$ ipython --no-banner

In [1]: import numpy as np

In [2]: np.set_printoptions(precision=2, suppress=True, linewidth=140)

In [3]: W0 = np.loadtxt("case6.csv", delimiter=",")

In [4]: W0
Out[4]: 
array([[ 21.1 ,   4.22, -13.76, -13.06,  27.19,  15.04,   6.18,  30.97, -21.38, -25.7 ,  20.88,  25.51, -33.12, -17.57],
       [ 18.15,   4.56, -13.44, -12.89,  27.08,  14.01,   6.31,  32.26, -20.58, -24.16,  19.47,  26.83, -32.14, -17.83],
       [ 20.82,   4.11, -15.66, -10.23,  29.24,  15.41,   4.74,  31.95, -23.54, -26.67,  19.93,  27.07, -32.11, -18.02],
       [ 19.22,   3.41, -15.05, -13.  ,  29.79,  14.38,   5.75,  32.09, -21.04, -26.17,  19.43,  25.4 , -31.97, -18.77],
       [ 18.84,   5.17, -15.14, -12.83,  28.55,  12.6 ,   6.32,  30.73, -20.53, -25.71,  20.14,  26.3 , -31.35, -18.91],
       [ 18.86,   4.42, -13.94, -11.74,  28.44,  15.17,   5.39,  31.41, -22.14, -26.39,  19.3 ,  25.61, -30.94, -19.35],
       [ -3.32,  -4.55,  14.69,   4.8 ,   9.52,  -5.6 ,  10.16,  30.81,  41.63,  29.93, -19.52,   2.82,  -3.66,  21.21],
       [ 20.19,   5.36, -13.84,  -9.77,  26.75,  15.18,   7.33,  31.37, -19.99, -27.1 ,  19.96,  25.37, -31.47, -19.8 ],
       [ 18.74,   4.07, -14.69, -10.44,  28.15,  15.19,   5.75,  33.19, -22.87, -26.55,  21.02,  26.88, -31.59, -17.37],
       [ -0.71,  -2.96,  17.46,   3.18,   7.59,  -6.02,  10.72,  30.69,  43.09,  29.39, -20.86,   1.03,  -4.09,  18.41],
       [ 20.92,   3.29, -14.07, -14.29,  27.2 ,  13.06,   6.99,  33.02, -21.45, -26.15,  20.3 ,  26.16, -32.18, -19.6 ],
       [ -2.22,  -3.12,  14.8 ,   3.34,   8.74,  -5.69,  11.48,  29.02,  40.9 ,  28.34, -21.57,   2.01,  -4.49,  17.58],
       [ -1.92,  -4.2 ,  14.29,   4.08,   6.88,  -7.35,  10.2 ,  30.16,  42.48,  31.17, -19.37,   5.27,  -3.88,  18.59],
       [ 19.47,   3.95, -13.75, -11.43,  26.44,  13.57,   4.5 ,  32.9 , -23.18, -25.28,  19.81,  26.16, -32.46, -16.57],
       [ -2.87,  -0.83,  15.42,   2.23,   9.05,  -5.39,  10.43,  28.68,  41.68,  31.23, -19.94,   3.04,  -2.4 ,  18.31],
       [ -1.37,  -4.01,  16.73,   5.19,   8.03,  -5.73,   8.86,  29.44,  40.85,  30.52, -21.93,   4.2 ,  -4.18,  20.03],
       [ 20.36,   4.11, -14.59, -12.8 ,  26.67,  12.59,   7.3 ,  33.61, -23.85, -25.67,  19.7 ,  25.66, -32.31, -19.53],
       [ -0.4 ,  -3.62,  15.58,   4.09,   7.43,  -4.08,  10.89,  28.54,  41.34,  29.18, -21.14,   2.65,  -3.91,  16.44],
       [ -2.75,  -3.23,  15.88,   6.12,   5.84,  -7.59,   9.21,  31.92,  42.77,  30.77, -20.09,   2.45,  -3.84,  19.95],
       [ 21.23,   4.33, -12.62, -13.19,  27.85,  15.53,   6.9 ,  31.71, -21.98, -25.09,  19.46,  26.91, -31.19, -17.46],
       [ 19.48,   5.63, -15.67, -11.16,  25.93,  14.73,   8.02,  32.31, -19.69, -26.7 ,  18.55,  25.83, -31.62, -18.54],
       [ -1.96,  -3.09,  17.47,   3.68,   9.  ,  -6.05,   8.7 ,  29.72,  41.93,  28.66, -19.11,   4.67,  -3.31,  17.35],
       [ 19.02,   4.99, -15.2 , -11.26,  28.56,  13.45,   7.77,  31.53, -22.2 , -26.76,  21.31,  25.49, -33.65, -18.32],
       [ 19.6 ,   5.54, -13.46, -10.33,  27.84,  13.4 ,   6.17,  32.7 , -22.42, -26.33,  19.86,  25.66, -32.78, -16.47],
       [ 17.34,   3.54, -12.97, -13.06,  26.6 ,  15.9 ,   3.7 ,  32.64, -25.03, -26.83,  20.22,  25.63, -33.25, -19.46],
       [ 21.37,   4.34, -12.71, -12.23,  26.8 ,  11.76,   6.01,  31.54, -20.8 , -26.47,  20.39,  24.74, -32.25, -17.48],
       [ -1.28,  -3.46,  18.17,   4.  ,   7.97,  -6.59,  11.2 ,  29.79,  42.39,  30.62, -20.33,   3.77,  -4.29,  17.05],
       [ -3.04,  -4.88,  15.6 ,   4.8 ,   7.75,  -4.86,   8.38,  29.26,  41.92,  31.4 , -17.02,   5.34,  -3.41,  19.8 ],
       [ -3.96,  -4.34,  17.85,   2.49,  10.13,  -6.28,   6.27,  32.86,  40.04,  30.44, -21.94,   3.25,  -4.03,  17.89],
       [ 19.85,   4.76, -15.06, -10.7 ,  26.4 ,  13.57,   7.23,  31.43, -22.24, -26.36,  20.39,  23.89, -32.91, -18.35],
       [ -1.09,  -2.28,  16.1 ,   4.79,   9.49,  -6.9 ,   8.4 ,  30.88,  40.77,  29.29, -20.25,   5.87,  -4.72,  17.87],
       [ -2.62,  -2.54,  15.95,   4.52,   8.  ,  -6.3 ,  10.46,  29.68,  41.73,  31.  , -20.72,   3.36,  -2.69,  18.49],
       [ 20.41,   6.28, -12.8 , -11.01,  28.02,  15.19,   7.02,  31.41, -23.11, -27.56,  20.4 ,  25.72, -31.75, -18.84],
       [ 17.09,   3.15, -12.33, -11.25,  29.67,  13.97,   6.21,  31.07, -21.88, -25.59,  19.38,  25.8 , -32.85, -15.61],
       [  0.11,  -4.45,  16.26,   3.48,   8.56,  -7.09,   9.87,  30.49,  41.4 ,  29.29, -19.49,   4.3 ,  -5.33,  17.65],
       [ 19.99,   3.16, -13.82, -12.72,  28.18,  15.15,   4.95,  30.67, -22.09, -25.41,  19.27,  24.02, -31.17, -18.57],
       [ 18.71,   3.39, -14.61, -11.61,  27.7 ,  14.16,   3.81,  31.67, -21.99, -25.19,  19.34,  26.32, -31.16, -18.18],
       [ 19.57,   5.46, -13.49, -11.83,  27.96,  13.02,   7.35,  33.42, -22.76, -26.63,  19.27,  25.19, -31.4 , -18.2 ],
       [ 17.66,   3.89, -14.24, -12.68,  28.17,  14.95,   6.51,  30.93, -22.62, -26.09,  21.08,  26.21, -32.42, -17.21],
       [ 19.14,   2.99, -14.66, -11.8 ,  27.69,  13.9 ,   6.74,  31.41, -23.85, -27.6 ,  18.61,  24.36, -32.82, -20.98],
       [ 19.02,   3.84, -15.13, -10.94,  27.26,  13.9 ,   5.12,  31.75, -21.55, -26.38,  20.8 ,  27.52, -31.87, -18.81],
       [ 19.12,   3.52, -15.95, -11.49,  26.51,  13.96,   5.16,  30.89, -23.08, -25.99,  20.62,  23.94, -31.82, -16.94],
       [ 19.18,   3.48, -13.88, -12.23,  27.75,  13.6 ,   6.31,  31.84, -23.9 , -25.36,  20.96,  25.73, -31.95, -18.02],
       [ 19.9 ,   4.63, -13.8 , -13.19,  29.36,  13.85,   5.6 ,  31.95, -22.63, -26.02,  20.71,  26.36, -31.02, -19.02]])

In [5]: Xc = (W0 - W0.mean(axis=0)) / W0.std(axis=0)

In [6]: Xc.std(axis=0)
Out[6]: array([1., 1., 1., 1., 1., 1., 1., 1., 1., 1., 1., 1., 1., 1.])

In [7]: coef = np.linalg.lstsq(np.delete(Xc, 2, axis=1), Xc[:, 2])[0]

In [8]: np.abs(coef).argmax()
Out[8]: np.int64(8)

In [9]: round(float(1 - np.var(Xc[:, 2] - np.delete(Xc, 2, axis=1) @ coef)), 2)
Out[9]: 1.0

In [10]: other = np.c_[W0[:, :2] @ np.array([[-4, 1], [0, -5]]), np.array([-1, -3, -4, -1, 4, 3, -1, 1, -5, -2, -2, 0, -2, -4, -4, -5, 0, 0, -5, 5, 1, -1, 2, 3, 3, 3, 0, -5, 2, -2, -5, 1, 3, -5, 4, 1, -1, 3, -4, 5, -4, 4, 5, 4])]

In [11]: other.round(2) + 0
Out[11]: 
array([[-84.4 ,   0.  ,  -1.  ],
       [-72.6 ,  -4.65,  -3.  ],
       [-83.28,   0.27,  -4.  ],
       [-76.88,   2.17,  -1.  ],
       [-75.36,  -7.01,   4.  ],
       [-75.44,  -3.24,   3.  ],
       [ 13.28,  19.43,  -1.  ],
       [-80.76,  -6.61,   1.  ],
       [-74.96,  -1.61,  -5.  ],
       [  2.84,  14.09,  -2.  ],
       [-83.68,   4.47,  -2.  ],
       [  8.88,  13.38,   0.  ],
       [  7.68,  19.08,  -2.  ],
       [-77.88,  -0.28,  -4.  ],
       [ 11.48,   1.28,  -4.  ],
       [  5.48,  18.68,  -5.  ],
       [-81.44,  -0.19,   0.  ],
       [  1.6 ,  17.7 ,   0.  ],
       [ 11.  ,  13.4 ,  -5.  ],
       [-84.92,  -0.42,   5.  ],
       [-77.92,  -8.67,   1.  ],
       [  7.84,  13.49,  -1.  ],
       [-76.08,  -5.93,   2.  ],
       [-78.4 ,  -8.1 ,   3.  ],
       [-69.36,  -0.36,   3.  ],
       [-85.48,  -0.33,   3.  ],
       [  5.12,  16.02,   0.  ],
       [ 12.16,  21.36,  -5.  ],
       [ 15.84,  17.74,   2.  ],
       [-79.4 ,  -3.95,  -2.  ],
       [  4.36,  10.31,  -5.  ],
       [ 10.48,  10.08,   1.  ],
       [-81.64, -10.99,   3.  ],
       [-68.36,   1.34,  -5.  ],
       [ -0.44,  22.36,   4.  ],
       [-79.96,   4.19,   1.  ],
       [-74.84,   1.76,  -1.  ],
       [-78.28,  -7.73,   3.  ],
       [-70.64,  -1.79,  -4.  ],
       [-76.56,   4.19,   5.  ],
       [-76.08,  -0.18,  -4.  ],
       [-76.48,   1.52,   4.  ],
       [-76.72,   1.78,   5.  ],
       [-79.6 ,  -3.25,   4.  ]])

In [12]: np.linalg.matrix_rank(other)
Out[12]: np.int64(3)

In [13]: np.round(np.linalg.norm(other - W0 @ np.linalg.lstsq(W0, other)[0], axis=0), 2) + 0
Out[13]: array([ 0.  ,  0.  , 16.81])

In [14]: np.linalg.norm(np.linalg.qr(W0)[0].T @ other, axis=0) ** 2 / ((other ** 2).sum(axis=0) + 1e-12)
Out[14]: array([1.  , 1.  , 0.39])

In [15]: np.linalg.matrix_rank(np.c_[W0, other])
Out[15]: np.int64(15)
